% python3 -q
>>> import numpy as np
>>> import numpy.linalg as la
>>> np.set_printoptions(suppress=True, linewidth=160)
>>> rng = np.random.default_rng(8539)
>>> X = rng.normal(size=(20, 4)) + 5 * np.array([-1, 3, 0, -3])
>>> X.round(2)
array([[ -3.3 ,  15.94,   0.02, -15.34],
       [ -6.37,  16.49,  -1.57, -13.81],
       [ -5.52,  13.4 ,   1.62, -15.57],
       [ -4.97,  15.69,   1.54, -14.18],
       [ -4.77,  14.2 ,   0.66, -14.68],
       [ -6.12,  14.76,   1.78, -14.53],
       [ -6.82,  14.8 ,  -0.57, -16.72],
       [ -4.23,  14.43,  -0.07, -13.57],
       [ -5.32,  14.94,   0.65, -13.06],
       [ -4.58,  15.81,  -0.93, -15.72],
       [ -3.79,  13.76,  -1.12, -14.87],
       [ -5.32,  15.05,   0.11, -16.62],
       [ -6.59,  14.3 ,   1.96, -14.31],
       [ -6.08,  16.6 ,  -2.23, -14.99],
       [ -3.7 ,  15.31,   0.46, -13.54],
       [ -5.06,  14.18,   0.47, -16.43],
       [ -4.59,  14.76,   1.68, -12.57],
       [ -6.06,  13.4 ,  -0.11, -13.62],
       [ -6.23,  15.09,  -1.4 , -15.05],
       [ -6.02,  16.36,  -0.68, -14.56]])
>>> np.round(np.abs(la.svd(X)[2][-1]), 2)
array([0.96, 0.05, 0.02, 0.29])
>>> la.cond(X) > 100
np.False_
>>> la.matrix_rank(X, rtol=0.1)
np.int64(1)
>>> Xc = X - X.mean(axis=0)
>>> vecs = la.svd(Xc)[2][:1]
>>> out = Xc - Xc @ vecs.T @ vecs
>>> la.norm(out, axis=1).round(6).argmax()
np.int64(0)
>>> round(float(la.norm(out) / la.norm(Xc)), 2)
0.77
>>> np.round(np.cov(Xc @ vecs.T, rowvar=False), 2)
np.float64(1.99)
>>> data = np.load("block10.npy")
>>> data
array([[ 1.7 ,  1.7 ,  0.  ,  1.74, -1.7 ,  0.02],
       [-0.69, -0.68,  0.02, -0.71,  0.68,  0.01],
       [ 1.1 ,  1.12,  0.  ,  1.09, -1.14,  0.04],
       [-0.07, -0.07, -0.02, -0.08,  0.03, -0.01],
       [ 0.27,  0.23, -0.04,  0.21, -0.21,  0.01],
       [ 0.08,  0.09,  0.  ,  0.08, -0.06,  0.02],
       [-3.55, -3.56,  0.05, -3.54,  3.57, -0.01],
       [ 2.64,  2.62,  0.  ,  2.66, -2.64, -0.03],
       [ 0.18,  0.14, -0.03,  0.15, -0.18,  0.01],
       [-0.22, -0.18, -0.03, -0.17,  0.16, -0.01],
       [-2.98, -2.99,  0.  , -3.02,  3.03,  0.01],
       [-3.72, -3.69,  0.  , -3.7 ,  3.71, -0.01]])
>>> Xc = (data - data.mean(axis=0)) / data.std(axis=0)
>>> np.argwhere(np.abs(Xc) > 2)
array([[6, 2]])
>>> b = la.lstsq(np.delete(Xc, 3, axis=1), Xc[:, 3])[0]
>>> round(float(1 - np.var(Xc[:, 3] - np.delete(Xc, 3, axis=1) @ b)), 2)
1.0
>>> print(np.abs(b).argmax())
1
>>> Q, _ = la.qr(np.array([[1.8, 0.6, -1.1, -0.7, 0.0],
...     [1.3, 1.6, -2.0, -0.4, -1.2],
...     [1.8, -1.4, -0.6, -2.4, 2.4],
...     [0.4, 0.3, 0.8, 0.8, 0.6],
...     [-0.3, -0.3, -1.5, 0.5, 1.1]]))
>>> evals = np.array([-3, -1, -3, 3, -2])
>>> K = Q @ np.diag(evals) @ Q.T
>>> print(K.round(2))
[[-1.98 -0.49 -0.72  0.88  0.86]
 [-0.49 -1.54 -0.58 -0.73 -1.03]
 [-0.72 -0.58 -1.78 -0.66 -0.33]
 [ 0.88 -0.73 -0.66  0.25  2.46]
 [ 0.86 -1.03 -0.33  2.46 -0.95]]
>>> evals, vecs = la.eigh(K)
>>> x0 = np.array([-2, 3, -1, 0, 3])
>>> np.round(vecs * np.maximum(evals, 0) @ vecs.T, 2)
array([[ 0.22, -0.21, -0.12,  0.58,  0.47],
       [-0.21,  0.2 ,  0.11, -0.54, -0.44],
       [-0.12,  0.11,  0.07, -0.31, -0.26],
       [ 0.58, -0.54, -0.31,  1.51,  1.23],
       [ 0.47, -0.44, -0.26,  1.23,  1.01]])
>>> evals, vecs = la.eigh(K)
>>> np.round(vecs.T @ K @ vecs, 2) + 0
array([[-3.,  0.,  0.,  0.,  0.],
       [ 0., -3.,  0.,  0.,  0.],
       [ 0.,  0., -2.,  0.,  0.],
       [ 0.,  0.,  0., -1.,  0.],
       [ 0.,  0.,  0.,  0.,  3.]])
>>> np.round(np.abs(vecs[:, -1]), 2)
array([0.27, 0.26, 0.15, 0.71, 0.58])
>>> evals.round(2)
array([-3., -3., -2., -1.,  3.])
>>> np.round(vecs @ np.diag(evals) @ vecs.T, 2)
array([[-1.98, -0.49, -0.72,  0.88,  0.86],
       [-0.49, -1.54, -0.58, -0.73, -1.03],
       [-0.72, -0.58, -1.78, -0.66, -0.33],
       [ 0.88, -0.73, -0.66,  0.25,  2.46],
       [ 0.86, -1.03, -0.33,  2.46, -0.95]])
>>> np.round(evals.sum(), 2), round(np.trace(K), 2)
(np.float64(-6.0), np.float64(-6.0))
>>> np.unique(evals.round(6) + 0, return_counts=True)[1]
array([2, 1, 1, 1])
>>> print((evals > 1e-8).sum(), (evals < -1e-8).sum())
1 4
>>> np.abs(vecs[:, -1]).round(6).argmax()
np.int64(3)
>>> np.round(la.eigvalsh(K @ K), 2)
array([1., 4., 9., 9., 9.])
